% ipython --no-banner

In [1]: import numpy as np

In [2]: from numpy import linalg as LA

In [3]: np.set_printoptions(precision=3, suppress=True, linewidth=140, sign=" ")

In [4]: K = np.diag(np.array([1, 2, 3, 2, 2, 1, 0, 0, 2]))

In [5]: K
Out[5]: 
array([[ 1,  0,  0,  0,  0,  0,  0,  0,  0],
       [ 0,  2,  0,  0,  0,  0,  0,  0,  0],
       [ 0,  0,  3,  0,  0,  0,  0,  0,  0],
       [ 0,  0,  0,  2,  0,  0,  0,  0,  0],
       [ 0,  0,  0,  0,  2,  0,  0,  0,  0],
       [ 0,  0,  0,  0,  0,  1,  0,  0,  0],
       [ 0,  0,  0,  0,  0,  0,  0,  0,  0],
       [ 0,  0,  0,  0,  0,  0,  0,  0,  0],
       [ 0,  0,  0,  0,  0,  0,  0,  0,  2]])

In [6]: left, s, vt = LA.svd(K)

In [7]: evecs = vt[:(s > 1e-8).sum()]

In [8]: rng = np.random.default_rng(46)

In [9]: x = K[7] + 4 * K[2] + rng.integers(2) * np.eye(9)[8]

In [10]: x
Out[10]: array([  0.,   0.,  12.,   0.,   0.,   0.,   0.,   0.,   1.])

In [11]: evecs.T @ evecs
Out[11]: 
array([[ 1.,  0.,  0.,  0.,  0.,  0.,  0.,  0.,  0.],
       [ 0.,  1.,  0.,  0.,  0.,  0.,  0.,  0.,  0.],
       [ 0.,  0.,  1.,  0.,  0.,  0.,  0.,  0.,  0.],
       [ 0.,  0.,  0.,  1.,  0.,  0.,  0.,  0.,  0.],
       [ 0.,  0.,  0.,  0.,  1.,  0.,  0.,  0.,  0.],
       [ 0.,  0.,  0.,  0.,  0.,  1.,  0.,  0.,  0.],
       [ 0.,  0.,  0.,  0.,  0.,  0.,  0.,  0.,  0.],
       [ 0.,  0.,  0.,  0.,  0.,  0.,  0.,  0.,  0.],
       [ 0.,  0.,  0.,  0.,  0.,  0.,  0.,  0.,  1.]])

In [12]: round(float(LA.norm(x - evecs.T @ evecs @ x)), 3)
Out[12]: 0.0

In [13]: np.allclose(evecs.T @ evecs @ x, x)
Out[13]: True

In [14]: K @ LA.pinv(K) @ K
Out[14]: 
array([[ 1.,  0.,  0.,  0.,  0.,  0.,  0.,  0.,  0.],
       [ 0.,  2.,  0.,  0.,  0.,  0.,  0.,  0.,  0.],
       [ 0.,  0.,  3.,  0.,  0.,  0.,  0.,  0.,  0.],
       [ 0.,  0.,  0.,  2.,  0.,  0.,  0.,  0.,  0.],
       [ 0.,  0.,  0.,  0.,  2.,  0.,  0.,  0.,  0.],
       [ 0.,  0.,  0.,  0.,  0.,  1.,  0.,  0.,  0.],
       [ 0.,  0.,  0.,  0.,  0.,  0.,  0.,  0.,  0.],
       [ 0.,  0.,  0.,  0.,  0.,  0.,  0.,  0.,  0.],
       [ 0.,  0.,  0.,  0.,  0.,  0.,  0.,  0.,  2.]])

In [15]: round(np.trace(LA.pinv(K) @ K), 3)
Out[15]: np.float64(7.0)

In [16]: try:
    ...:     LA.inv(K)
    ...: except LA.LinAlgError as e:
    ...:     print(e)
    ...: 
Singular matrix

In [17]: np.argsort(-LA.norm(K, axis=0).round(6), kind="stable")[:3]
Out[17]: array([ 2,  1,  3])

In [18]: LA.cond(K) > 100
Out[18]: np.True_

In [19]: [round(float(x), 3) for x in LA.svd(K, compute_uv=False)[:3]]
Out[19]: [3.0, 2.0, 2.0]

In [20]: E = np.load("dump.npy")

In [21]: E
Out[21]: 
array([[ 5,  2, -3, -8, -4, -7,  9],
       [ 5, -5, -3,  8,  7,  1,  4],
       [ 6, -3,  6, -8,  1,  4, -8],
       [ 6, -9, -5, -5,  4,  4, -8],
       [ 9,  6,  6,  0, -5,  1, -9],
       [-3,  9,  6,  6,  6, -2,  0],
       [-5, -7, -3,  9, -7,  0, -9]])

In [22]: q, R = LA.qr(E)

In [23]: np.round(q.T @ q, 3) + 0
Out[23]: 
array([[ 1.,  0.,  0.,  0.,  0.,  0.,  0.],
       [ 0.,  1.,  0.,  0.,  0.,  0.,  0.],
       [ 0.,  0.,  1.,  0.,  0.,  0.,  0.],
       [ 0.,  0.,  0.,  1.,  0.,  0.,  0.],
       [ 0.,  0.,  0.,  0.,  1.,  0.,  0.],
       [ 0.,  0.,  0.,  0.,  0.,  1.,  0.],
       [ 0.,  0.,  0.,  0.,  0.,  0.,  1.]])

In [24]: np.round(q @ R, 3) + 0
Out[24]: 
array([[ 5.,  2., -3., -8., -4., -7.,  9.],
       [ 5., -5., -3.,  8.,  7.,  1.,  4.],
       [ 6., -3.,  6., -8.,  1.,  4., -8.],
       [ 6., -9., -5., -5.,  4.,  4., -8.],
       [ 9.,  6.,  6.,  0., -5.,  1., -9.],
       [-3.,  9.,  6.,  6.,  6., -2.,  0.],
       [-5., -7., -3.,  9., -7.,  0., -9.]])

In [25]: idx = rng.permutation(7)

In [26]: M2 = E[:, idx] * rng.choice([-1, 1], 7)

In [27]: M2
Out[27]: 
array([[ 9, -4, -5,  2, -7, -8, -3],
       [ 4,  7, -5, -5,  1,  8, -3],
       [-8,  1, -6, -3,  4, -8,  6],
       [-8,  4, -6, -9,  4, -5, -5],
       [-9, -5, -9,  6,  1,  0,  6],
       [ 0,  6,  3,  9, -2,  6,  6],
       [-9, -7,  5, -7,  0,  9, -3]])

In [28]: left, _, vt = LA.svd(E.T @ M2)

In [29]: np.round(LA.lstsq(E, M2)[0], 3) + 0
Out[29]: 
array([[ 0.,  0., -1.,  0.,  0.,  0.,  0.],
       [ 0.,  0.,  0.,  1.,  0.,  0.,  0.],
       [ 0.,  0.,  0.,  0.,  0.,  0.,  1.],
       [ 0.,  0.,  0.,  0.,  0.,  1.,  0.],
       [ 0.,  1.,  0.,  0.,  0.,  0.,  0.],
       [ 0.,  0.,  0.,  0.,  1.,  0.,  0.],
       [ 1.,  0.,  0.,  0.,  0.,  0.,  0.]])

In [30]: idx
Out[30]: array([ 6,  4,  0,  1,  5,  3,  2])

In [31]: np.diff(E, axis=0)
Out[31]: 
array([[  0,  -7,   0,  16,  11,   8,  -5],
       [  1,   2,   9, -16,  -6,   3, -12],
       [  0,  -6, -11,   3,   3,   0,   0],
       [  3,  15,  11,   5,  -9,  -3,  -1],
       [-12,   3,   0,   6,  11,  -3,   9],
       [ -2, -16,  -9,   3, -13,   2,  -9]])

In [32]: E.sum(axis=0)
Out[32]: array([ 23,  -7,   4,   2,   2,   1, -21])

In [33]: np.abs(E).max()
Out[33]: np.int64(9)

In [34]: LA.matrix_rank(E)
Out[34]: np.int64(7)

In [35]: np.unravel_index(np.abs(E).argmax(), E.shape)
Out[35]: (np.int64(0), np.int64(6))

In [36]: E.sum(axis=1)
Out[36]: array([ -6,  17,  -2, -13,   8,  22, -22])

In [37]: J = np.maximum(np.array([[-3],
    ...:     [-2],
    ...:     [3],
    ...:     [2],
    ...:     [-3],
    ...:     [0],
    ...:     [-3],
    ...:     [0],
    ...:     [1],
    ...:     [0],
    ...:     [2],
    ...:     [-1],
    ...:     [0],
    ...:     [0],
    ...:     [1],
    ...:     [0],
    ...:     [-1],
    ...:     [-3],
    ...:     [0],
    ...:     [3],
    ...:     [-2],
    ...:     [-1]]) @ np.array([[2, -2, 1, 1, 2, 1, 2]]) + np.array([2, 2, 0, 2, 3, 5, 4]), 0)

In [38]: J
Out[38]: 
array([[  0,   8,   0,   0,   0,   2,   0],
       [  0,   6,   0,   0,   0,   3,   0],
       [  8,   0,   3,   5,   9,   8,  10],
       [  6,   0,   2,   4,   7,   7,   8],
       [  0,   8,   0,   0,   0,   2,   0],
       [  2,   2,   0,   2,   3,   5,   4],
       [  0,   8,   0,   0,   0,   2,   0],
       [  2,   2,   0,   2,   3,   5,   4],
       [  4,   0,   1,   3,   5,   6,   6],
       [  2,   2,   0,   2,   3,   5,   4],
       [  6,   0,   2,   4,   7,   7,   8],
       [  0,   4,   0,   1,   1,   4,   2],
       [  2,   2,   0,   2,   3,   5,   4],
       [  2,   2,   0,   2,   3,   5,   4],
       [  4,   0,   1,   3,   5,   6,   6],
       [  2,   2,   0,   2,   3,   5,   4],
       [  0,   4,   0,   1,   1,   4,   2],
       [  0,   8,   0,   0,   0,   2,   0],
       [  2,   2,   0,   2,   3,   5,   4],
       [  8,   0,   3,   5,   9,   8,  10],
       [  0,   6,   0,   0,   0,   3,   0],
       [  0,   4,   0,   1,   1,   4,   2]])

In [39]: d = LA.norm(J[:, None] - J[None], axis=-1)

In [40]: np.unravel_index(d.round(6).argmax(), d.shape)
Out[40]: (np.int64(0), np.int64(2))

In [41]: d[:5, :5]
Out[41]: 
array([[  0.   ,   2.236,  19.468,  16.062,   0.   ],
       [  2.236,   0.   ,  18.439,  14.866,   2.236],
       [ 19.468,  18.439,   0.   ,   3.873,  19.468],
       [ 16.062,  14.866,   3.873,   0.   ,  16.062],
       [  0.   ,   2.236,  19.468,  16.062,   0.   ]])

In [42]: d[7].round(6).argsort(kind="stable")[:4]
Out[42]: array([  5,   7,   9,  12])

In [43]: d.mean(axis=1).argmax()
Out[43]: np.int64(2)

In [44]: LA.norm(J, axis=1)
Out[44]: 
array([  8.246,   6.708,  18.52 ,  14.765,   8.246,   7.874,   8.246,   7.874,  11.091,   7.874,  14.765,   6.164,   7.874,   7.874,
        11.091,   7.874,   6.164,   8.246,   7.874,  18.52 ,   6.708,   6.164])

In [45]: LA.matrix_rank(d ** 2)
Out[45]: np.int64(7)

In [46]: cen = J - J.mean(axis=0)

In [47]: evecs = LA.svd(cen)[2][:5]

In [48]: M2 = cen - cen @ evecs.T @ evecs

In [49]: round(LA.norm(M2) / LA.norm(cen), 3)
Out[49]: np.float64(0.0)

In [50]: np.diag(evecs.T @ evecs)
Out[50]: array([ 0.828,  1.   ,  1.   ,  0.172,  0.31 ,  1.   ,  0.69 ])

In [51]: round(float(LA.det(K)), 3)
Out[51]: 0.0

In [52]: np.allclose(K @ K.T, K.T @ K)
Out[52]: True

In [53]: np.trace(K)
Out[53]: np.int64(13)

In [54]: np.round(np.abs(LA.eigvals(K)).max(), 3)
Out[54]: np.float64(3.0)

In [55]: LA.lstsq(J[:-1].T, J[-1])[2]
Out[55]: np.int32(5)

In [56]: np.abs(np.diag(LA.qr(J)[1])) > 1e-9
Out[56]: array([ True,  True,  True,  True, False,  True, False])

In [57]: try:
    ...:     LA.inv(J)
    ...: except LA.LinAlgError as e:
    ...:     print("failed:", e)
    ...: 
failed: Last 2 dimensions of the array must be square

In [58]: left, s, vt = LA.svd(J)

In [59]: evecs = vt[:(s > 1e-8).sum()]

In [60]: x = J[5] + 4 * J[12] + rng.integers(2) * np.eye(7)[6]

In [61]: x
Out[61]: array([ 10.,  10.,   0.,  10.,  15.,  25.,  20.])

In [62]: np.round(evecs.T @ evecs, 3) + 0
Out[62]: 
array([[ 0.828,  0.   ,  0.   , -0.069,  0.345,  0.   , -0.138],
       [ 0.   ,  1.   ,  0.   ,  0.   ,  0.   ,  0.   ,  0.   ],
       [ 0.   ,  0.   ,  1.   ,  0.   ,  0.   ,  0.   ,  0.   ],
       [-0.069,  0.   ,  0.   ,  0.172,  0.138,  0.   ,  0.345],
       [ 0.345,  0.   ,  0.   ,  0.138,  0.31 ,  0.   ,  0.276],
       [ 0.   ,  0.   ,  0.   ,  0.   ,  0.   ,  1.   ,  0.   ],
       [-0.138,  0.   ,  0.   ,  0.345,  0.276,  0.   ,  0.69 ]])

In [63]: np.round(LA.norm(x - evecs.T @ evecs @ x), 3)
Out[63]: np.float64(0.0)

In [64]: LA.matrix_rank(np.vstack([J, x]))
Out[64]: np.int64(5)

In [65]: np.allclose(evecs.T @ evecs @ x, x)
Out[65]: True

In [66]: M = np.load("w.npy")

In [67]: M
Out[67]: 
array([[  1,  -1,   1,  -1],
       [  1,   0,   0,   0],
       [  1,   1,   1,   1],
       [  1,   2,   4,   8],
       [  1,   3,   9,  27],
       [  1,   4,  16,  64],
       [  1,   5,  25, 125],
       [  1,   6,  36, 216],
       [  1,   7,  49, 343]])

In [68]: round(LA.norm(M, 2) / LA.norm(M), 3)
Out[68]: np.float64(1.0)

In [69]: [round(float(x), 3) for x in LA.svd(M, compute_uv=False)[:3]]
Out[69]: [435.314, 11.978, 1.751]

In [70]: LA.cond(M) > 100
Out[70]: np.True_

In [71]: np.argsort(-LA.norm(M, axis=0).round(6), kind="stable")[:3]
Out[71]: array([ 3,  2,  1])

In [72]: np.abs(LA.svd(M)[2][-1])
Out[72]: array([ 0.567,  0.73 ,  0.379,  0.039])

In [73]: round(np.log10(LA.cond(M)))
Out[73]: 2

In [74]: P = M @ LA.solve(M.T @ M, M.T)

In [75]: np.round(P @ M[:, 2], 3) + 0
Out[75]: array([  1.,   0.,   1.,   4.,   9.,  16.,  25.,  36.,  49.])

In [76]: np.diag(P)
Out[76]: array([ 0.859,  0.328,  0.372,  0.314,  0.255,  0.314,  0.372,  0.328,  0.859])

In [77]: np.allclose(P @ P, P)
Out[77]: True
